% ipython --no-banner

In [1]: import numpy as np

In [2]: np.set_printoptions(suppress=True, linewidth=160)

In [3]: rnd = lambda a: np.round(a, 2) + 0

In [4]: F = np.loadtxt("data.csv", delimiter=",")

In [5]: print(F)
[[  4.   5.  -4.  -2.  -2.   0.   1.   4.  -1.]
 [  2.   3.  -2.  -7.   1.  -4.  -4.   1.   3.]
 [ -3.   6.  -1. -10.   6.  -9.   0.   1.  -2.]
 [ -8.   2.  -1.  -9.   5.  -8.  -3.  -3.  -4.]
 [-11.  -3.  -1. -14.   2.  -5.  -5.  -3.  -8.]
 [-10.   2.  -5. -10.   7.  -4.  -9.  -8.  -3.]
 [ -9.   5. -10. -11.   5.  -2.  -5. -12.  -5.]
 [-11.   7. -13.  -6.   3.   1. -10.  -9.  -1.]
 [-15.  12. -18.  -1.   4.  -3. -13. -10.   4.]
 [-11.  17. -18.   3.   6.   0. -16.  -9.   1.]
 [-12.  15. -13.   0.   2.   2. -16.  -5.   5.]
 [-11.  14. -13.  -1.   4.   0. -18.  -5.   2.]
 [-13.  10. -11.  -3.   4.   5. -18.  -9.  -3.]
 [-13.  13. -14.  -2.   8.   7. -18.  -9.  -6.]
 [-15.  10. -19.   0.   9.  11. -19.  -5.  -4.]
 [-12.  11. -24.  -3.  13.  14. -15.  -4.  -1.]
 [-13.   9. -20.  -6.  17.  10. -13.   0.  -2.]
 [-12.   7. -25.  -2.  22.   7.  -8.   0.  -2.]
 [-16.   3. -22.  -2.  25.   6.  -4.   4.  -4.]
 [-21.   5. -17.  -3.  23.   5.  -7.   6.  -3.]
 [-17.   9. -12.  -6.  26.   7.  -6.   8.  -2.]]

In [6]: Ac = F - F.mean(axis=0)

In [7]: evecs = np.linalg.svd(Ac)[2][:1]

In [8]: other = Ac - Ac @ evecs.T @ evecs

In [9]: print(np.linalg.norm(other, axis=1).round(6).argmax())
20

In [10]: print(rnd(other.std(axis=0)))
[3.58 4.18 2.57 3.34 5.59 3.01 5.13 5.58 3.18]

In [11]: print(rnd((Ac @ evecs.T).std(axis=0)))
[12.74]

In [12]: basis = F[[8, 18]].astype(float)

In [13]: for _ in range(4):
    ...:     idx = np.linalg.norm(F[:, None] - basis, axis=-1).argmin(axis=1)
    ...:     basis = np.array([F[idx == j].mean(axis=0) for j in range(2)])
    ...: 

In [14]: print(idx)
[0 0 0 0 0 0 0 0 0 0 0 0 0 0 1 1 1 1 1 1 1]

In [15]: print(rnd(basis[1] - basis[0]))
[ -6.5    0.   -11.     2.07  15.36  10.    -0.71   6.71  -1.29]

In [16]: idx = F[:, 7] > np.median(F[:, 7])

In [17]: r0 = F[idx].mean(axis=0) - F[~idx].mean(axis=0)

In [18]: print(((F - F.mean(axis=0)) @ r0 > 0).astype(int))
[1 1 1 1 1 1 0 0 0 0 0 0 0 0 0 0 1 1 1 1 1]

In [19]: print(np.argsort(-np.abs(r0).round(6), kind="stable"))
[7 6 4 1 2 3 0 5 8]

In [20]: print(rnd((((F - F.mean(axis=0)) @ r0 > 0) == idx).mean()))
0.95

In [21]: x0 = np.array([0, 4, 8, 0, 9, 9, 7, 0, 2])

In [22]: rhs = F @ x0

In [23]: print(rnd(np.linalg.lstsq(F, rhs)[0]))
[0. 4. 8. 0. 9. 9. 7. 0. 2.]

In [24]: rng = np.random.default_rng(236939)

In [25]: rhs = rhs + 0.1 * rng.normal(size=21)

In [26]: print(rnd(rhs))
[ -25.08  -53.28  -15.11  -55.86  -98.09  -73.94  -78.02 -112.02 -169.92 -132.14 -110.17 -133.98  -98.9   -63.06  -73.07  -11.93   24.12   28.72   79.06
   81.02  190.95]

In [27]: b, *_ = np.linalg.lstsq(F, rhs)

In [28]: print(rnd(F.T @ (rhs - F @ b)))
[0. 0. 0. 0. 0. 0. 0. 0. 0.]

In [29]: other = F + rng.integers(-2, 3, (21, 1)) @ rng.integers(-2, 3, (1, 9))

In [30]: print(other)
[[  2.   3.   0.   2.   0.  -2.  -3.   2.  -3.]
 [  2.   3.  -2.  -7.   1.  -4.  -4.   1.   3.]
 [ -2.   7.  -3. -12.   5.  -8.   2.   2.  -1.]
 [ -6.   4.  -5. -13.   3.  -6.   1.  -1.  -2.]
 [-10.  -2.  -3. -16.   1.  -4.  -3.  -2.  -7.]
 [-12.   0.  -1.  -6.   9.  -6. -13. -10.  -5.]
 [-11.   3.  -6.  -7.   7.  -4.  -9. -14.  -7.]
 [ -9.   9. -17. -10.   1.   3.  -6.  -7.   1.]
 [-13.  14. -22.  -5.   2.  -1.  -9.  -8.   6.]
 [ -9.  19. -22.  -1.   4.   2. -12.  -7.   3.]
 [-10.  17. -17.  -4.   0.   4. -12.  -3.   7.]
 [ -9.  16. -17.  -5.   2.   2. -14.  -3.   4.]
 [-12.  11. -13.  -5.   3.   6. -16.  -8.  -2.]
 [-15.  11. -10.   2.  10.   5. -22. -11.  -8.]
 [-14.  11. -21.  -2.   8.  12. -17.  -4.  -3.]
 [-10.  13. -28.  -7.  11.  16. -11.  -2.   1.]
 [-13.   9. -20.  -6.  17.  10. -13.   0.  -2.]
 [-14.   5. -21.   2.  24.   5. -12.  -2.  -4.]
 [-18.   1. -18.   2.  27.   4.  -8.   2.  -6.]
 [-21.   5. -17.  -3.  23.   5.  -7.   6.  -3.]
 [-15.  11. -16. -10.  24.   9.  -2.  10.   0.]]

In [31]: print(np.linalg.matrix_rank(other - F, tol=1e-8))
1

In [32]: print(rnd(np.linalg.svd(other - F, compute_uv=False)))
[32.86  0.    0.    0.    0.    0.    0.    0.    0.  ]

In [33]: print(np.abs(other - F).sum(axis=1))
[24.  0. 12. 24. 12. 24. 24. 24. 24. 24. 24. 24. 12. 24. 12. 24.  0. 24. 24.  0. 24.]

In [34]: M = np.load("m.npy")

In [35]: print(M)
[[  4   5   0  -1   1]
 [ -5  -4  -9 -10  -8]
 [  3   4  -1  -2   0]
 [  8   9   4   3   5]
 [ -6  -5 -10 -11  -9]
 [  6   7   2   1   3]
 [ -3  -2  -7  -8  -6]]

In [36]: x0 = np.array([3, -3, -2, -4, -4])

In [37]: h = np.maximum(M @ x0, 0)

In [38]: print(rnd(np.tanh(M @ x0)))
[-1.  1.  1. -1.  1. -1.  1.]

In [39]: X = np.load("sample3.npy")

In [40]: print(X)
[[-3.  1.  0.]
 [ 0. -3.  1.]
 [ 0.  0. -3.]]

In [41]: other = np.array([[3, 1, -3], [4, 3, -1]])

In [42]: basis = np.kron(other, X)

In [43]: print(basis)
[[ -9.   3.   0.  -3.   1.   0.   9.  -3.  -0.]
 [  0.  -9.   3.   0.  -3.   1.  -0.   9.  -3.]
 [  0.   0.  -9.   0.   0.  -3.  -0.  -0.   9.]
 [-12.   4.   0.  -9.   3.   0.   3.  -1.  -0.]
 [  0. -12.   4.   0.  -9.   3.  -0.   3.  -1.]
 [  0.   0. -12.   0.   0.  -9.  -0.  -0.   3.]]

In [44]: print(rnd(np.linalg.norm(basis, 2)), rnd(np.linalg.norm(other, 2) * np.linalg.norm(X, 2)))
23.93 23.93

In [45]: print(np.linalg.matrix_rank(basis))
6

In [46]: print(basis.shape)
(6, 9)

In [47]: U, sig, VT = np.linalg.svd(X, full_matrices=False)

In [48]: print(rnd(sig))
[3.75 3.08 2.34]

In [49]: print(rnd(np.cumsum(sig ** 2) / np.sum(sig ** 2)))
[0.48 0.81 1.  ]

In [50]: print((sig > 1e-8).sum())
3

In [51]: print(np.allclose(U * sig @ VT, X))
True

In [52]: print(rnd(U.T @ U))
[[1. 0. 0.]
 [0. 1. 0.]
 [0. 0. 1.]]

In [53]: print(rnd(np.abs(VT[0])))
[0.43 0.72 0.54]

In [54]: print(rnd(VT @ VT.T))
[[1. 0. 0.]
 [0. 1. 0.]
 [0. 0. 1.]]

In [55]: print(np.abs(U[:, 0]).round(6).argmax())
1

In [56]: t = np.radians(135)

In [57]: r_ = np.eye(3)

In [58]: r_[2, 2] = r_[1, 1] = np.cos(t)

In [59]: r_[2, 1], r_[1, 2] = -np.sin(t), np.sin(t)

In [60]: print(rnd(r_))
[[ 1.    0.    0.  ]
 [ 0.   -0.71  0.71]
 [ 0.   -0.71 -0.71]]

In [61]: other = X @ r_.T

In [62]: print(rnd(np.linalg.svd(X, compute_uv=False)), rnd(np.linalg.svd(other, compute_uv=False)))
[3.75 3.08 2.34] [3.75 3.08 2.34]

In [63]: print(rnd(np.linalg.det(r_)), rnd(np.trace(r_)))
1.0 -0.41

In [64]: hat = np.triu(np.array([[-7, 7, 9], [-7, 3, 9], [-1, 8, -6]]), 1) + np.eye(3)

In [65]: other = hat @ X @ np.linalg.inv(hat)

In [66]: print(hat @ X - X @ hat)
[[ 0.  0. -2.]
 [ 0.  0.  0.]
 [ 0.  0.  0.]]

In [67]: print(np.poly(other))
[ 1.  9. 27. 27.]

In [68]: print(rnd(np.linalg.det(other)))
-27.0

In [69]: print(np.trace(other), np.trace(X))
-9.0 -9.0

In [70]: print(np.linalg.matrix_rank(other))
3

In [71]: K = np.loadtxt("out2.csv", delimiter=",")

In [72]: print(K)
[[5. 4. 0. 0.]
 [5. 1. 0. 0.]
 [0. 0. 5. 4.]
 [0. 0. 5. 1.]]

In [73]: other = K + rng.integers(-2, 3, (4, 2)) @ rng.integers(-2, 3, (2, 4))

In [74]: print(other)
[[ 3.  6.  1. -2.]
 [ 1.  5.  2. -4.]
 [-4.  4.  7.  0.]
 [-4.  4.  8. -1.]]

In [75]: print(np.linalg.matrix_rank(other - K, tol=1e-8))
2

In [76]: print(rnd(np.linalg.svd(other - K, compute_uv=False)))
[12.6   1.78  0.    0.  ]

In [77]: data = np.loadtxt("block4.csv", delimiter=",")

In [78]: print(data)
[[ -1.4   1.5   0.9  -1.7  -2.4   0.6  -0.8  -0.4   0.2]
 [ -0.2   0.8   0.7  -1.    0.6   0.1  -0.5   0.4   0.3]
 [ -0.8   1.1   0.9   0.7  -0.2  -0.8   0.2  -0.4  -1. ]
 [  0.5   1.6   0.2   3.4  -0.9  -0.5   1.   -0.9   0.9]
 [ -1.6  -0.3   0.6  -1.1  -0.3  -1.5   0.2  -1.5  -0.3]
 [ -0.7  -0.1   1.6  -0.2   0.    1.   -0.6   0.9  -1.9]
 [  0.5   1.2   0.7   1.2   1.   -1.1  -1.1  -0.4  -0.2]
 [ -0.7   0.5   1.3  -1.5   0.    0.7  -0.1   1.6  -1.9]
 [  0.7  -2.5   0.7   0.7  -1.5   2.   -0.5   2.   -0.5]
 [ -0.6  -1.1   2.5  -1.1  -0.3   0.5   0.6  -0.2  -2.1]
 [ -1.5   0.1  -0.8   1.9   1.3  -1.5   1.8   0.5  -1.7]
 [  0.5   0.4   0.8   1.2  -0.6  -0.2  -1.3  -0.6   0.3]
 [  0.    0.6   0.3   0.1  -0.4   0.8   0.5  -0.3  -1. ]
 [ -0.5   0.9  -0.8   0.2   0.5  -0.3   0.    1.3  -0.8]
 [  1.7  -1.8  -0.3   0.   -2.5   1.2  -1.4   0.3   1.7]
 [  0.3   0.9   2.8  -0.4  -0.6  -0.7   1.   -1.1   0.3]
 [  1.1   1.4  -1.6   0.1  -0.1  -0.7  -1.4   0.2   1.1]
 [ -1.3   0.   -1.4   0.8   2.2   0.5  -1.1  -0.5   0.9]
 [ -1.3  -0.5  -0.8   0.6   0.4   0.3  -1.1   0.   -1.2]
 [ -0.5   0.4  -0.1   0.9  -2.6  -1.2  -0.2   0.5  -0.3]
 [  2.  -13.   20.   -8.   -8.  -16.   18.    7.   17. ]
 [ -1.4   1.4   0.7   1.9  -0.3   0.5   0.9  -0.3   0.1]
 [  0.5   1.1   1.4   0.9   0.5  -2.7  -0.2   2.1   0.4]
 [ -1.4   0.   -1.5   0.2   0.3   1.2  -0.5   0.2  -0.5]
 [  0.   -1.4  -0.4  -0.9   0.1  -0.6  -2.3   1.4  -0.3]
 [ -1.2  -0.2  -0.1   0.5   2.4   1.3   0.5   0.3   0.5]
 [ -1.5  -1.   -1.4   0.5  -0.3   1.   -1.3  -1.6   1.3]
 [ -0.5   1.5   0.4  -0.1   0.9   1.7  -1.6   0.3  -1.8]
 [  0.4  -0.2   1.3  -0.8  -0.7  -0.7   1.   -1.3  -1.1]]

In [79]: Ac = data - data.mean(axis=0)

In [80]: U, sig, VT = np.linalg.svd(Ac, full_matrices=False)

In [81]: print(np.searchsorted(np.cumsum(sig ** 2) / (sig ** 2).sum(), 0.9) + 1)
3

In [82]: print(rnd(sig ** 2 / (sig ** 2).sum()))
[0.87 0.03 0.03 0.02 0.02 0.01 0.01 0.01 0.  ]

In [83]: print(np.abs(U[:, 0]).argmax())
20

In [84]: print(rnd(Ac.mean(axis=0)))
[0. 0. 0. 0. 0. 0. 0. 0. 0.]

In [85]: print((np.sign(U[:, 0]) == np.sign(U[0, 0])).astype(int))
[1 1 1 1 1 1 1 1 1 1 1 1 1 1 1 0 1 1 1 1 0 1 0 1 1 1 1 1 1]

In [86]: print(np.linalg.matrix_rank(Ac))
9
